$ ipython --no-banner

In [1]: import numpy as np

In [2]: np.set_printoptions(suppress=True, linewidth=200)

In [3]: data = np.load("layer12.npy")

In [4]: print(data)
[[ -20.  -139.1 -181.5   99. ]
 [ -20.2 -140.6 -181.   100.5]
 [ -18.6 -140.6 -180.2   98.9]
 [ -20.1 -141.3 -180.2  101.2]
 [ -20.  -139.8 -179.8  100.4]
 [ -21.3 -139.8 -180.2   99.8]
 [ -18.5 -140.5 -180.3   99. ]
 [ -21.  -141.1 -180.1   98.4]
 [ -20.2 -140.7 -180.7  101.1]
 [ -19.  -139.4 -181.2  100.3]
 [ -19.  -139.3 -180.7  100.5]
 [ -19.5 -140.9 -179.5  101.1]
 [ -21.3 -139.8 -179.8   99.6]
 [ -21.6 -139.5 -180.5   99.5]
 [ -20.2 -140.1 -180.2   98.8]
 [ -20.4 -138.2 -180.9  100.1]
 [ -21.5 -138.4 -180.6   99. ]
 [ -18.4 -139.5 -180.3  100.1]
 [ -19.  -140.4 -180.6  100. ]
 [ -18.9 -138.8 -179.2  101.3]
 [ -18.3 -140.9 -180.    99.2]
 [ -20.6 -139.2 -179.7   99.9]
 [ -20.1 -140.3 -180.2  100. ]
 [ -20.9 -140.1 -179.8   99. ]]

In [5]: other = np.array([[1, 0, 0], [1, 3, 0], [1, 2, 2], [2, 1, 0]])

In [6]: np.vstack([data, other.T]).shape
Out[6]: (27, 4)

In [7]: np.round(np.einsum("ij->j", data), 1)
Out[7]: array([ -478.6, -3358.3, -4327.2,  2396.7])

In [8]: W0 = np.array([[-3, 0, -1, -3, 0, 2, 2],
   ...:     [0, 3, 1, -3, 0, 2, 2],
   ...:     [-2, 2, 3, 2, 2, 1, 2],
   ...:     [-3, -1, -3, -1, 3, 2, 1],
   ...:     [3, -1, 0, -2, 3, 2, -3],
   ...:     [2, 2, -2, 0, 1, 3, -2],
   ...:     [-2, 0, -1, 2, -3, -3, 3]])

In [9]: W0[:, 3] = -1 * W0[:, 2]

In [10]: W0
Out[10]: 
array([[-3,  0, -1,  1,  0,  2,  2],
       [ 0,  3,  1, -1,  0,  2,  2],
       [-2,  2,  3, -3,  2,  1,  2],
       [-3, -1, -3,  3,  3,  2,  1],
       [ 3, -1,  0,  0,  3,  2, -3],
       [ 2,  2, -2,  2,  1,  3, -2],
       [-2,  0, -1,  1, -3, -3,  3]])

In [11]: # rank 6

In [12]: Uu, sig, Vt = np.linalg.svd(W0)

In [13]: np.argmax(sig[:-1] / (sig[1:] + 1e-6)) + 1
Out[13]: np.int64(6)

In [14]: sig.round(1) + 0
Out[14]: array([9. , 7.6, 7. , 4.3, 1.5, 1. , 0. ])

In [15]: other = Uu[:, :6] @ np.diag(sig[:6]) @ Vt[:6]

In [16]: print(other.round(1) + 0)
[[-3.  0. -1.  1.  0.  2.  2.]
 [ 0.  3.  1. -1.  0.  2.  2.]
 [-2.  2.  3. -3.  2.  1.  2.]
 [-3. -1. -3.  3.  3.  2.  1.]
 [ 3. -1.  0.  0.  3.  2. -3.]
 [ 2.  2. -2.  2.  1.  3. -2.]
 [-2.  0. -1.  1. -3. -3.  3.]]

In [17]: print(round(np.abs(W0 - other).max(), 1))
0.0

In [18]: round(np.linalg.norm(W0 - other) / np.linalg.norm(W0), 1)
Out[18]: np.float64(0.0)

In [19]: round(np.linalg.norm(W0 - other, 2), 1), round(sig[6], 1)
Out[19]: (np.float64(0.0), np.float64(0.0))

In [20]: np.linalg.matrix_rank(other)
Out[20]: np.int64(6)

In [21]: np.linalg.matrix_rank(W0, rtol=0.05)
Out[21]: np.int64(6)

In [22]: other = W0 / np.linalg.norm(W0, axis=1, keepdims=True)

In [23]: gram = other @ other.T

In [24]: print((np.abs(gram) > 0.9).astype(int))
[[1 0 0 0 0 0 0]
 [0 1 0 0 0 0 0]
 [0 0 1 0 0 0 0]
 [0 0 0 1 0 0 0]
 [0 0 0 0 1 0 1]
 [0 0 0 0 0 1 0]
 [0 0 0 0 1 0 1]]

In [25]: gram[5].round(1) + 0
Out[25]: array([ 0. ,  0.2, -0.3,  0.3,  0.6,  1. , -0.6])

In [26]: round(np.linalg.norm(W0, 2) / np.linalg.norm(W0), 1)
Out[26]: np.float64(0.6)

In [27]: np.linalg.matrix_rank(W0, rtol=0.1)
Out[27]: np.int64(6)

In [28]: np.allclose(W0[:-1].T @ np.linalg.lstsq(W0[:-1].T, W0[-1])[0], W0[-1])
Out[28]: True

In [29]: print(np.round(np.trace(np.linalg.pinv(W0) @ W0), 1))
6.0

In [30]: np.unique(W0.round(6), axis=0).shape
Out[30]: (7, 7)

In [31]: np.linalg.lstsq(W0[:-1].T, W0[-1])[2]
Out[31]: np.int32(6)

In [32]: other = np.array([[1, 1], [1, -1]])

In [33]: rng = np.random.default_rng(203)

In [34]: X = np.kron(other, np.kron(other, other))[rng.permutation(8)][:4]

In [35]: X
Out[35]: 
array([[ 1,  1,  1,  1,  1,  1,  1,  1],
       [ 1, -1, -1,  1, -1,  1,  1, -1],
       [ 1,  1, -1, -1, -1, -1,  1,  1],
       [ 1, -1,  1, -1, -1,  1, -1,  1]])

In [36]: w1 = np.array([[2, 1, 1],
    ...:     [2, 0, 3],
    ...:     [0, 0, 1],
    ...:     [3, 2, 0],
    ...:     [0, 0, 0],
    ...:     [0, 0, 1],
    ...:     [2, 0, 3],
    ...:     [0, 1, 0]])

In [37]: coef = np.array([-2, 5, 1])

In [38]: act = np.maximum(X @ w1 + coef, 0)

In [39]: np.linalg.matrix_rank(act)
Out[39]: np.int64(3)

In [40]: act
Out[40]: 
array([[ 7,  9, 10],
       [ 3,  7,  2],
       [ 1,  5,  6],
       [ 0,  5,  0]])

In [41]: np.round((act > 0).mean(axis=0), 1)
Out[41]: array([0.8, 1. , 0.8])

In [42]: (act > 0).astype(int)
Out[42]: 
array([[1, 1, 1],
       [1, 1, 1],
       [1, 1, 1],
       [0, 1, 0]])

In [43]: Z = np.array([[3, 0], [0, 4], [2, 5]])

In [44]: act @ Z
Out[44]: 
array([[41, 86],
       [13, 38],
       [15, 50],
       [ 0, 20]])

In [45]: w1 @ Z
Out[45]: 
array([[ 8,  9],
       [12, 15],
       [ 2,  5],
       [ 9,  8],
       [ 0,  0],
       [ 2,  5],
       [12, 15],
       [ 0,  4]])

In [46]: (act @ Z).round(6).argmax(axis=1)
Out[46]: array([1, 1, 1, 1])

In [47]: t = np.radians(180)

In [48]: r_ = np.eye(8)

In [49]: r_[2, 2] = r_[7, 7] = np.cos(t)

In [50]: r_[2, 7], r_[7, 2] = -np.sin(t), np.sin(t)

In [51]: r_.round(1) + 0
Out[51]: 
array([[ 1.,  0.,  0.,  0.,  0.,  0.,  0.,  0.],
       [ 0.,  1.,  0.,  0.,  0.,  0.,  0.,  0.],
       [ 0.,  0., -1.,  0.,  0.,  0.,  0.,  0.],
       [ 0.,  0.,  0.,  1.,  0.,  0.,  0.,  0.],
       [ 0.,  0.,  0.,  0.,  1.,  0.,  0.,  0.],
       [ 0.,  0.,  0.,  0.,  0.,  1.,  0.,  0.],
       [ 0.,  0.,  0.,  0.,  0.,  0.,  1.,  0.],
       [ 0.,  0.,  0.,  0.,  0.,  0.,  0., -1.]])

In [52]: other = X @ r_.T

In [53]: print(np.round(np.linalg.svd(X, compute_uv=False), 1), np.round(np.linalg.svd(other, compute_uv=False), 1))
[2.8 2.8 2.8 2.8] [2.8 2.8 2.8 2.8]

In [54]: np.abs(other - X).max(axis=0)
Out[54]: array([0., 0., 2., 0., 0., 0., 0., 2.])
